$ ipython --no-banner

In [1]: import numpy as np

In [2]: np.set_printoptions(suppress=True, linewidth=140)

In [3]: arr = np.load("out13.npy")

In [4]: arr
Out[4]: 
array([[3., 1., 1., 1., 1., 1., 1., 1., 1., 1., 1., 1., 1., 1., 1., 1.],
       [1., 3., 1., 1., 1., 1., 1., 1., 1., 1., 1., 1., 1., 1., 1., 1.],
       [1., 1., 3., 1., 1., 1., 1., 1., 1., 1., 1., 1., 1., 1., 1., 1.],
       [1., 1., 1., 3., 1., 1., 1., 1., 1., 1., 1., 1., 1., 1., 1., 1.],
       [1., 1., 1., 1., 3., 1., 1., 1., 1., 1., 1., 1., 1., 1., 1., 1.],
       [1., 1., 1., 1., 1., 3., 1., 1., 1., 1., 1., 1., 1., 1., 1., 1.],
       [1., 1., 1., 1., 1., 1., 3., 1., 1., 1., 1., 1., 1., 1., 1., 1.],
       [1., 1., 1., 1., 1., 1., 1., 3., 1., 1., 1., 1., 1., 1., 1., 1.],
       [1., 1., 1., 1., 1., 1., 1., 1., 3., 1., 1., 1., 1., 1., 1., 1.],
       [1., 1., 1., 1., 1., 1., 1., 1., 1., 3., 1., 1., 1., 1., 1., 1.],
       [1., 1., 1., 1., 1., 1., 1., 1., 1., 1., 3., 1., 1., 1., 1., 1.],
       [1., 1., 1., 1., 1., 1., 1., 1., 1., 1., 1., 3., 1., 1., 1., 1.],
       [1., 1., 1., 1., 1., 1., 1., 1., 1., 1., 1., 1., 3., 1., 1., 1.],
       [1., 1., 1., 1., 1., 1., 1., 1., 1., 1., 1., 1., 1., 3., 1., 1.],
       [1., 1., 1., 1., 1., 1., 1., 1., 1., 1., 1., 1., 1., 1., 3., 1.],
       [1., 1., 1., 1., 1., 1., 1., 1., 1., 1., 1., 1., 1., 1., 1., 3.]])

In [5]: # symmetric

In [6]: x = np.ones(16)

In [7]: for _ in range(4):
   ...:     x = arr @ x
   ...:     x /= np.linalg.norm(x)
   ...:     print(round(x @ arr @ x, 2))
   ...: 
18.0
18.0
18.0
18.0

In [8]: x
Out[8]: array([0.25, 0.25, 0.25, 0.25, 0.25, 0.25, 0.25, 0.25, 0.25, 0.25, 0.25, 0.25, 0.25, 0.25, 0.25, 0.25])

In [9]: mat = np.load("layer12.npy")

In [10]: mat.round(2)
Out[10]: 
array([[-0.47, -0.04,  0.56,  0.3 ,  0.2 , -0.3 ,  1.16,  0.31,  0.46,  0.92,  0.53, -0.31,  0.3 , -0.53],
       [ 0.21, -0.5 , -1.13, -0.16, -0.12, -0.54,  0.44,  1.02,  0.26,  0.17,  0.02,  0.75, -0.35,  0.29],
       [-0.36, -0.15, -1.07, -0.04, -0.41, -0.31, -0.14, -0.78,  0.26,  0.6 , -0.08, -0.88,  0.61,  0.48],
       [ 0.78,  0.49,  0.1 , -0.29,  0.2 , -0.3 ,  0.25, -0.4 ,  0.9 ,  0.35, -1.16, -0.12, -0.59, -0.25],
       [-0.1 ,  0.11, -0.19, -0.05, -0.08, -0.3 ,  0.67, -0.56,  0.8 , -1.41,  0.32,  0.28,  0.49, -0.18],
       [ 0.67,  0.17, -0.3 , -0.74, -0.25, -0.12,  0.46,  0.48, -0.84, -0.34, -0.09, -0.87,  0.4 , -0.77],
       [ 0.16, -1.05,  0.11, -0.09,  1.25, -0.73, -0.03, -0.37, -0.27, -0.26,  0.17, -0.5 , -0.42,  0.15],
       [ 0.36, -0.2 , -0.12,  1.03, -0.16, -0.8 , -0.73, -0.04, -0.07,  0.1 , -0.18,  0.35,  0.53, -1.04],
       [ 0.52, -0.19,  0.17, -0.38, -0.5 , -0.24,  0.54, -1.09, -0.74,  0.51,  0.35,  0.89, -0.08,  0.04],
       [-0.41, -0.27, -0.33, -0.25,  0.89,  0.68,  0.27, -0.12, -0.26,  0.17, -0.9 ,  0.64,  0.92, -0.29],
       [-0.52, -0.02, -0.25,  1.04, -0.33,  0.06,  0.81, -0.19, -0.7 , -0.38, -0.75, -0.24, -0.72,  0.02],
       [ 0.31, -0.19, -0.79,  0.23,  0.25,  1.08, -0.03, -0.39,  0.3 ,  0.14,  0.71, -0.12, -0.66, -0.87],
       [-1.24, -0.04, -0.04, -0.89, -0.28, -0.46, -0.4 , -0.14, -0.02, -0.01, -0.13,  0.17, -0.63, -0.87],
       [-0.16,  1.47, -0.54,  0.14,  0.88, -0.5 , -0.02, -0.1 , -0.45,  0.11,  0.44,  0.2 , -0.11,  0.1 ]])

In [11]: rng = np.random.default_rng(1128)

In [12]: Y = mat + rng.integers(-2, 3, (14, 2)) @ rng.integers(-2, 3, (2, 14))

In [13]: Y.round(2)
Out[13]: 
array([[ 3.53,  3.96,  0.56, -1.7 ,  2.2 , -4.3 ,  5.16,  4.31, -3.54,  0.92,  0.53,  1.69,  2.3 , -2.53],
       [ 0.21, -0.5 , -1.13, -0.16, -0.12, -0.54,  0.44,  1.02,  0.26,  0.17,  0.02,  0.75, -0.35,  0.29],
       [-4.36, -4.15, -1.07,  1.96, -2.41,  3.69, -4.14, -4.78,  4.26,  0.6 , -0.08, -2.88, -1.39,  2.48],
       [-2.22, -5.51,  1.1 ,  3.71,  0.2 ,  2.7 , -3.75, -3.4 ,  5.9 , -0.65, -2.16, -4.12, -3.59, -0.25],
       [ 0.9 ,  4.11, -1.19, -3.05, -1.08, -1.3 ,  2.67,  0.44, -2.2 , -0.41,  1.32,  3.28,  2.49,  0.82],
       [-4.33, -1.83, -1.3 , -0.74, -4.25,  4.88, -3.54, -4.52,  2.16,  0.66,  0.91, -0.87, -0.6 ,  3.23],
       [ 1.16,  2.95, -0.89, -3.09,  0.25, -1.73,  1.97,  0.63, -3.27,  0.74,  1.17,  2.5 ,  1.58,  1.15],
       [-0.64, -4.2 ,  0.88,  4.03,  0.84,  0.2 , -2.73, -1.04,  2.93, -0.9 , -1.18, -2.65, -1.47, -2.04],
       [-2.48, -0.19, -0.83, -1.38, -3.5 ,  2.76, -1.46, -4.09,  0.26,  1.51,  1.35,  1.89, -0.08,  3.04],
       [-3.41, -6.27,  0.67,  3.75,  0.89,  3.68, -3.73, -3.12,  4.74, -0.83, -1.9 , -3.36, -2.08, -0.29],
       [-1.52, -4.02,  0.75,  4.04,  0.67,  1.06, -1.19, -1.19,  2.3 , -1.38, -1.75, -3.24, -2.72, -0.98],
       [-1.69,  3.81, -2.79, -3.77, -3.75,  3.08, -0.03, -2.39, -1.7 ,  2.14,  2.71,  3.88,  1.34,  3.13],
       [-1.24, -0.04, -0.04, -0.89, -0.28, -0.46, -0.4 , -0.14, -0.02, -0.01, -0.13,  0.17, -0.63, -0.87],
       [ 1.84, -2.53,  1.46,  4.14,  4.88, -2.5 , -0.02,  1.9 ,  1.55, -1.89, -1.56, -3.8 , -2.11, -3.9 ]])

In [14]: np.linalg.matrix_rank(Y - mat, tol=1e-8)
Out[14]: np.int64(2)

In [15]: np.abs(Y - mat).sum(axis=1)
Out[15]: array([34.,  0., 34., 38., 25., 36., 25., 25., 23., 38., 25., 36.,  0., 36.])
